$ python -q
>>> import numpy as np
>>> from numpy import linalg as LA
>>> np.set_printoptions(precision=2, suppress=True, linewidth=140)
>>> def rnd(a):
...     return np.round(a, 2) + 0
... 
>>> W0 = np.array([[0, 0, 0, 0, 1, 0],
...     [0, 0, 0, 1, 1, 0],
...     [0, 0, 0, 1, 1, 1],
...     [0, 1, 1, 0, 1, 1],
...     [1, 1, 1, 1, 0, 0],
...     [0, 0, 1, 1, 0, 0]])
>>> vec = np.array([-3, 2, 2, 4, 3, -3])
>>> W0 @ np.eye(6)[2]
array([0., 0., 0., 1., 1., 1.])
>>> (W0 * vec).sum(axis=1)
array([3, 7, 4, 4, 5, 6])
>>> (W0 @ vec).argmax()
np.int64(1)
>>> LA.norm(W0 @ vec) <= LA.norm(W0, 2) * LA.norm(vec) + 1e-9
np.True_
>>> print(W0 @ vec)
[3 7 4 4 5 6]
>>> np.einsum("ij,j->i", W0, vec)
array([3, 7, 4, 4, 5, 6])
>>> W0 @ np.ones(6)
array([1., 2., 3., 4., 4., 2.])
>>> M2 = np.array([[3, 3], [-1, -3], [1, 1], [-1, -3], [1, -2], [1, 0]])
>>> np.einsum("ij,ij->i", W0, W0)
array([1, 2, 3, 4, 4, 2])
>>> np.einsum("ik,kj->ij", W0, M2)
array([[ 1, -2],
       [ 0, -5],
       [ 1, -5],
       [ 2, -4],
       [ 2, -2],
       [ 0, -2]])
>>> mat = np.load("case7.npy")
>>> mat
array([[ 3,  0, -1, -3,  2, -3],
       [ 2, -3, -2, -3,  1, -1],
       [-1,  3,  0,  1, -1, -2],
       [-1,  1, -1,  2,  3, -2]])
>>> M2 = mat / LA.norm(mat, axis=1, keepdims=True)
>>> G = M2 @ M2.T
>>> (G - 2 * np.eye(4)).round(6).argmax(axis=1)
array([1, 0, 3, 2])
>>> np.argwhere(np.triu(np.abs(G) > 0.95, 1))
array([], shape=(0, 2), dtype=int64)
>>> rnd(G)
array([[ 1.  ,  0.73, -0.09,  0.16],
       [ 0.73,  1.  , -0.61, -0.17],
       [-0.09, -0.61,  1.  ,  0.39],
       [ 0.16, -0.17,  0.39,  1.  ]])
>>> (np.abs(G) > 0.9).astype(int)
array([[1, 0, 0, 0],
       [0, 1, 0, 0],
       [0, 0, 1, 0],
       [0, 0, 0, 1]])
>>> rnd(np.degrees(np.arccos(np.clip(G[1, 3], -1, 1))))
np.float64(99.73)
>>> rnd(LA.norm(M2, axis=1))
array([1., 1., 1., 1.])
>>> f = np.array([5, 1, 3])
>>> np.correlate(mat[1], mat[3], "full")
array([ -4,  12,  -1,  -8, -10,  -4,   3,  -4,   5,  -2,   1])
>>> np.cross(mat[1, :3], mat[3, :3])
array([ 5,  4, -1])
>>> M2 = mat[0, 0] * mat[1:] - np.outer(mat[1:, 0], mat[0])
>>> M2
array([[ 0, -9, -4, -3, -1,  3],
       [ 0,  9, -1,  0, -1, -9],
       [ 0,  3, -4,  3, 11, -9]])
>>> np.flatnonzero(~M2.round(6).any(axis=1))
array([], dtype=int64)
>>> G = mat.T @ mat
>>> (mat @ mat.T).shape
(4, 4)
>>> rnd(LA.svd(mat, compute_uv=False) ** 2)
array([55.  , 28.23, 10.67,  2.1 ])
>>> G
array([[ 15, -10,  -6, -18,   6,  -7],
       [-10,  19,   5,  14,  -3,  -5],
       [ -6,   5,   6,   7,  -7,   7],
       [-18,  14,   7,  23,  -4,   6],
       [  6,  -3,  -7,  -4,  15, -11],
       [ -7,  -5,   7,   6, -11,  18]])
>>> LA.matrix_rank(G)
np.int64(4)
>>> np.allclose(G, G.T)
True
>>> K = np.diag(3 * np.array([0, 2, 1, 2, 1, -2])) + np.array([[0, -3, -1, 0, -3, 2],
...     [0, -3, 3, 3, 2, -1],
...     [-1, -1, 0, -2, -2, 1],
...     [-1, 3, 2, 1, 2, -3],
...     [2, -2, 3, 0, -1, 2],
...     [-3, 0, -2, -1, 3, 2]])
>>> K
array([[ 0, -3, -1,  0, -3,  2],
       [ 0,  3,  3,  3,  2, -1],
       [-1, -1,  3, -2, -2,  1],
       [-1,  3,  2,  7,  2, -3],
       [ 2, -2,  3,  0,  2,  2],
       [-3,  0, -2, -1,  3, -4]])
>>> rng = np.random.default_rng(501)
>>> z = rng.permutation(6)
>>> z
array([2, 5, 4, 3, 1, 0])
>>> M2 = K[z][:, z]
>>> np.diag(M2)
array([ 3, -4,  2,  7,  3,  0])
>>> print(rnd(LA.det(M2)), rnd(LA.det(K[z])))
1183.0 1183.0
>>> np.trace(M2)
np.int64(11)
